In [1]: import numpy as np

In [2]: np.set_printoptions(precision=2, suppress=True, linewidth=160)

In [3]: tidy = lambda a: np.round(a, 2) + 0

In [4]: M = np.load("layer19.npy")

In [5]: tidy(M)
Out[5]: 
array([[-0.34, -0.93,  0.08, -0.11],
       [ 0.38, -0.19, -0.89, -0.17],
       [ 0.04, -0.14, -0.14,  0.98],
       [ 0.86, -0.28,  0.42, -0.01]])

In [6]: tidy(M.T @ M)
Out[6]: 
array([[1., 0., 0., 0.],
       [0., 1., 0., 0.],
       [0., 0., 1., 0.],
       [0., 0., 0., 1.]])

In [7]: tidy(np.linalg.norm(M, axis=0))
Out[7]: array([1., 1., 1., 1.])

In [8]: tidy(np.linalg.pinv(M))
Out[8]: 
array([[-0.34,  0.38,  0.04,  0.86],
       [-0.93, -0.19, -0.14, -0.28],
       [ 0.08, -0.89, -0.14,  0.42],
       [-0.11, -0.17,  0.98, -0.01]])

In [9]: tidy(np.trace(M))
Out[9]: np.float64(-0.68)

In [10]: tidy((M - M.T) / 2)
Out[10]: 
array([[ 0.  , -0.65,  0.02, -0.49],
       [ 0.65,  0.  , -0.38,  0.05],
       [-0.02,  0.38,  0.  ,  0.28],
       [ 0.49, -0.05, -0.28,  0.  ]])

In [11]: tidy(np.abs(np.linalg.eigvals(M)).max())
Out[11]: np.float64(1.0)

In [12]: tidy(np.linalg.matrix_power(M, 4))
Out[12]: 
array([[ 0.39, -0.65,  0.37, -0.54],
       [ 0.71,  0.48, -0.4 , -0.33],
       [ 0.33,  0.39,  0.8 ,  0.32],
       [ 0.48, -0.44, -0.26,  0.71]])

In [13]: K = np.load("mat.npy")

In [14]: K
Out[14]: 
array([[ 1,  1,  1,  1, -1, -1, -1, -1],
       [ 1,  1, -1, -1, -1, -1,  1,  1],
       [ 1,  1, -1, -1,  1,  1, -1, -1],
       [ 1, -1,  1, -1, -1,  1, -1,  1],
       [ 1, -1,  1, -1,  1, -1,  1, -1],
       [ 1, -1, -1,  1,  1, -1, -1,  1],
       [ 1,  1,  1,  1,  1,  1,  1,  1]])

In [15]: W1 = np.array([[2, -5, 2, 3, -4],
    ...:     [0, 5, 1, -1, 2],
    ...:     [5, 2, -2, -5, 2],
    ...:     [-4, -4, -5, 4, -5],
    ...:     [-3, -2, -2, 5, -2],
    ...:     [1, -2, -3, -2, 5],
    ...:     [3, -2, 1, -4, -4],
    ...:     [0, 1, 2, -4, 4]])

In [16]: beta = np.array([-1, 0, -2, 1, -2])

In [17]: H = np.maximum(K @ W1 + beta, 0)

In [18]: (H > 0).astype(int)
Out[18]: 
array([[1, 1, 0, 1, 0],
       [1, 1, 1, 0, 0],
       [0, 0, 0, 1, 1],
       [1, 0, 1, 0, 1],
       [1, 0, 1, 1, 0],
       [0, 0, 0, 1, 0],
       [1, 0, 0, 0, 0]])

In [19]: H
Out[19]: 
array([[ 1,  3,  0,  7,  0],
       [ 5,  5, 16,  0,  0],
       [ 0,  0,  0, 15,  2],
       [11,  0,  2,  0, 14],
       [ 9,  0,  2,  3,  0],
       [ 0,  0,  0, 21,  0],
       [ 3,  0,  0,  0,  0]])

In [20]: tidy((H > 0).mean(axis=0))
Out[20]: array([0.71, 0.29, 0.43, 0.57, 0.29])

In [21]: Z = np.array([[3, 8], [0, 9], [3, 4], [6, 1], [4, 6]])

In [22]: W1 @ Z
Out[22]: 
array([[  14,  -42],
       [   5,   60],
       [ -13,   57],
       [ -23, -114],
       [   7,  -57],
       [   2,    6],
       [ -28,  -18],
       [  -2,   37]])

In [23]: x = np.array([-5, -8, 1, -6, 1])

In [24]: target = H @ x

In [25]: target
Out[25]: array([ -71,  -49,  -88,  -39,  -61, -126,  -15])

In [26]: tidy(np.linalg.pinv(H) @ H)
Out[26]: 
array([[1., 0., 0., 0., 0.],
       [0., 1., 0., 0., 0.],
       [0., 0., 1., 0., 0.],
       [0., 0., 0., 1., 0.],
       [0., 0., 0., 0., 1.]])

In [27]: tidy(np.linalg.lstsq(H, target)[0])
Out[27]: array([-5., -8.,  1., -6.,  1.])

In [28]: tidy(np.linalg.solve(H.T @ H, H.T @ target))
Out[28]: array([-5., -8.,  1., -6.,  1.])

In [29]: rng = np.random.default_rng(699850)

In [30]: target = target + 0.02 * rng.normal(size=7)

In [31]: tidy(target)
Out[31]: array([ -71.04,  -48.97,  -87.98,  -38.99,  -61.04, -126.02,  -14.98])

In [32]: beta, *_ = np.linalg.lstsq(H, target)

In [33]: tidy(np.linalg.norm(target - H @ beta))
Out[33]: np.float64(0.04)

In [34]: [round(float(np.linalg.norm(np.linalg.solve(H.T @ H + lam * np.eye(5), H.T @ target))), 2) for lam in (0, 1, 10, 100)]
Out[34]: [11.28, 10.63, 8.41, 6.37]

In [35]: f, g = K[4], K[0]

In [36]: f @ f
Out[36]: np.int64(8)

In [37]: p = (f @ g) / (f @ f) * f

In [38]: np.outer(f, g)
Out[38]: 
array([[ 1,  1,  1,  1, -1, -1, -1, -1],
       [-1, -1, -1, -1,  1,  1,  1,  1],
       [ 1,  1,  1,  1, -1, -1, -1, -1],
       [-1, -1, -1, -1,  1,  1,  1,  1],
       [ 1,  1,  1,  1, -1, -1, -1, -1],
       [-1, -1, -1, -1,  1,  1,  1,  1],
       [ 1,  1,  1,  1, -1, -1, -1, -1],
       [-1, -1, -1, -1,  1,  1,  1,  1]])

In [39]: (g - p) @ f
Out[39]: np.float64(0.0)

In [40]: tidy(np.linalg.norm(f + g) ** 2 + np.linalg.norm(f - g) ** 2)
Out[40]: np.float64(32.0)

In [41]: np.linalg.matrix_rank(np.outer(f, g))
Out[41]: np.int64(1)

In [42]: np.unravel_index(np.abs(K).argmax(), K.shape)
Out[42]: (np.int64(0), np.int64(0))

In [43]: tidy(np.linalg.norm(K))
Out[43]: np.float64(7.48)

In [44]: K.sum(axis=1)
Out[44]: array([0, 0, 0, 0, 0, 0, 8])

In [45]: K.shape
Out[45]: (7, 8)

In [46]: K.sum(axis=0)
Out[46]: array([ 7,  1,  1, -1,  1, -1, -1,  1])

In [47]: Z = np.array([[-1, -1, 3], [-1, 1, 1], [-1, -3, 1]])

In [48]: m1 = (rng.random((26, 3)) < 0.25) @ Z

In [49]: m1
Out[49]: 
array([[-2, -2,  2],
       [-1, -1,  3],
       [-1,  1,  1],
       [-1, -1,  3],
       [-1,  1,  1],
       [ 0,  0,  0],
       [-1,  1,  1],
       [ 0,  0,  0],
       [-2, -2,  2],
       [-1, -1,  3],
       [-1,  1,  1],
       [-1,  1,  1],
       [-2,  0,  4],
       [-1, -3,  1],
       [-1, -3,  1],
       [-2,  0,  4],
       [-1, -1,  3],
       [-1,  1,  1],
       [-1,  1,  1],
       [-1, -1,  3],
       [ 0,  0,  0],
       [ 0,  0,  0],
       [-1, -1,  3],
       [-2, -2,  2],
       [ 0,  0,  0],
       [-1, -1,  3]])

In [50]: Y = np.c_[m1[:, :2] @ np.array([[1, 1], [2, 3]]), np.array([2, 1, 3, 0, 3, 3, 0, 1, 1, 3, 1, 1, 0, 0, 2, 1, 3, 3, 1, 0, 2, 1, 1, 3, 0, 2])]

In [51]: Y
Out[51]: 
array([[ -6,  -8,   2],
       [ -3,  -4,   1],
       [  1,   2,   3],
       [ -3,  -4,   0],
       [  1,   2,   3],
       [  0,   0,   3],
       [  1,   2,   0],
       [  0,   0,   1],
       [ -6,  -8,   1],
       [ -3,  -4,   3],
       [  1,   2,   1],
       [  1,   2,   1],
       [ -2,  -2,   0],
       [ -7, -10,   0],
       [ -7, -10,   2],
       [ -2,  -2,   1],
       [ -3,  -4,   3],
       [  1,   2,   3],
       [  1,   2,   1],
       [ -3,  -4,   0],
       [  0,   0,   2],
       [  0,   0,   1],
       [ -3,  -4,   1],
       [ -6,  -8,   3],
       [  0,   0,   0],
       [ -3,  -4,   2]])

In [52]: tidy(np.linalg.norm(Y - m1 @ np.linalg.lstsq(m1, Y)[0], axis=0))
Out[52]: array([0. , 0. , 6.9])

In [53]: np.linalg.matrix_rank(np.c_[m1, Y])
Out[53]: np.int64(4)

In [54]: tidy(np.linalg.lstsq(m1, Y[:, 0])[0])
Out[54]: array([1., 2., 0.])

In [55]: lab = m1[:, 0] > np.median(m1[:, 0])

In [56]: f = m1[lab].mean(axis=0) - m1[~lab].mean(axis=0)

In [57]: np.argsort(-np.abs(f).round(6), kind="stable")
Out[57]: array([2, 0, 1])

In [58]: tidy(f)
Out[58]: array([ 1.24,  0.57, -2.1 ])
